% python3 -q
>>> import numpy as np
>>> np.set_printoptions(suppress=True, linewidth=120)
>>> X = np.load("dump.npy")
>>> print(X.round(2))
[[ 1.    0.    0.    0.    0.  ]
 [ 0.    0.81  0.    0.    0.59]
 [ 0.    0.    1.    0.    0.  ]
 [ 0.    0.    0.    1.    0.  ]
 [ 0.   -0.59  0.    0.    0.81]]
>>> # 4 blocks once reordered
>>> Y = np.linalg.inv(X)
>>> print(round(float(np.linalg.det(X) * np.linalg.det(Y)), 2))
1.0
>>> print(Y.round(2))
[[ 1.    0.    0.    0.    0.  ]
 [ 0.    0.81  0.    0.   -0.59]
 [ 0.    0.    1.    0.    0.  ]
 [ 0.    0.    0.    1.    0.  ]
 [ 0.    0.59  0.    0.    0.81]]
>>> print(np.round(np.linalg.inv(Y), 2))
[[ 1.    0.    0.    0.    0.  ]
 [ 0.    0.81  0.    0.    0.59]
 [ 0.    0.    1.    0.    0.  ]
 [ 0.    0.    0.    1.    0.  ]
 [ 0.   -0.59  0.    0.    0.81]]
>>> cov = Y.T @ Y
>>> print(np.allclose(cov, cov.T))
True
>>> print(np.linalg.matrix_rank(cov))
5
>>> print((Y @ Y.T).shape)
(5, 5)
>>> x = np.array([3, -1, 2, 2, -2])
>>> print(round(np.linalg.norm(x), 2), round(np.linalg.norm(X @ x), 2))
4.69 4.69
>>> print([p for p in range(1, 25) if np.allclose(np.linalg.matrix_power(X, p), np.eye(5))])
[10, 20]
>>> print(np.round(np.linalg.inv(X), 2))
[[ 1.    0.    0.    0.    0.  ]
 [ 0.    0.81  0.    0.   -0.59]
 [ 0.    0.    1.    0.    0.  ]
 [ 0.    0.    0.    1.    0.  ]
 [ 0.    0.59  0.    0.    0.81]]
>>> print(X[:, 2] @ X[:, 1])
0.0
>>> print(np.round(np.linalg.pinv(X), 2))
[[ 1.    0.    0.    0.    0.  ]
 [ 0.    0.81  0.    0.   -0.59]
 [ 0.    0.    1.    0.    0.  ]
 [ 0.    0.    0.    1.    0.  ]
 [ 0.    0.59  0.    0.    0.81]]
>>> print(np.round(np.linalg.svd(X, compute_uv=False), 2))
[1. 1. 1. 1. 1.]
>>> print(np.round(np.linalg.norm(X, axis=0), 2))
[1. 1. 1. 1. 1.]
>>> rng = np.random.default_rng(9651)
>>> Y = X + rng.integers(-2, 3, (5, 1)) @ rng.integers(-2, 3, (1, 5))
>>> print(Y.round(2))
[[-1.    0.    0.    2.    1.  ]
 [-2.    0.81  0.    2.    1.59]
 [-4.    0.    1.    4.    2.  ]
 [ 0.    0.    0.    1.    0.  ]
 [-4.   -0.59  0.    4.    2.81]]
>>> print(Y - X)
[[-2.  0.  0.  2.  1.]
 [-2.  0.  0.  2.  1.]
 [-4.  0.  0.  4.  2.]
 [ 0.  0.  0.  0.  0.]
 [-4.  0.  0.  4.  2.]]
>>> mat = np.load("run13.npy")
>>> print(mat)
[[0 5 5 1 6]
 [0 0 6 1 3]
 [0 0 0 7 9]
 [0 0 0 0 6]
 [0 0 0 0 0]]
>>> print([int(np.linalg.matrix_rank(np.linalg.matrix_power(mat, p))) for p in range(1, 6)])
[4, 3, 2, 1, 0]
>>> left, sv, Vh = np.linalg.svd(mat)
>>> print(sv.round(2))
[14.8   7.51  3.82  2.97  0.  ]
>>> print(np.argmax(sv[:-1] / (sv[1:] + 1e-6)) + 1)
4
>>> Y = left[:, :4] @ np.diag(sv[:4]) @ Vh[:4]
>>> print(np.linalg.matrix_rank(Y))
4
>>> print(round(np.abs(mat - Y).max(), 2))
0.0
>>> print(np.round(np.linalg.norm(mat - Y, 2), 2), sv[4])
0.0 0.0
>>> lab = rng.permutation(5)
>>> print(lab)
[4 1 2 3 0]
>>> Y = mat[lab][:, lab]
>>> print(np.diag(Y))
[0 0 0 0 0]
>>> print(Y)
[[0 0 0 0 0]
 [3 0 6 1 0]
 [9 0 0 7 0]
 [6 0 0 0 0]
 [6 5 5 1 0]]
>>> print(round(float(np.linalg.det(Y)), 2), np.round(np.linalg.det(mat[lab]), 2))
0.0 0.0
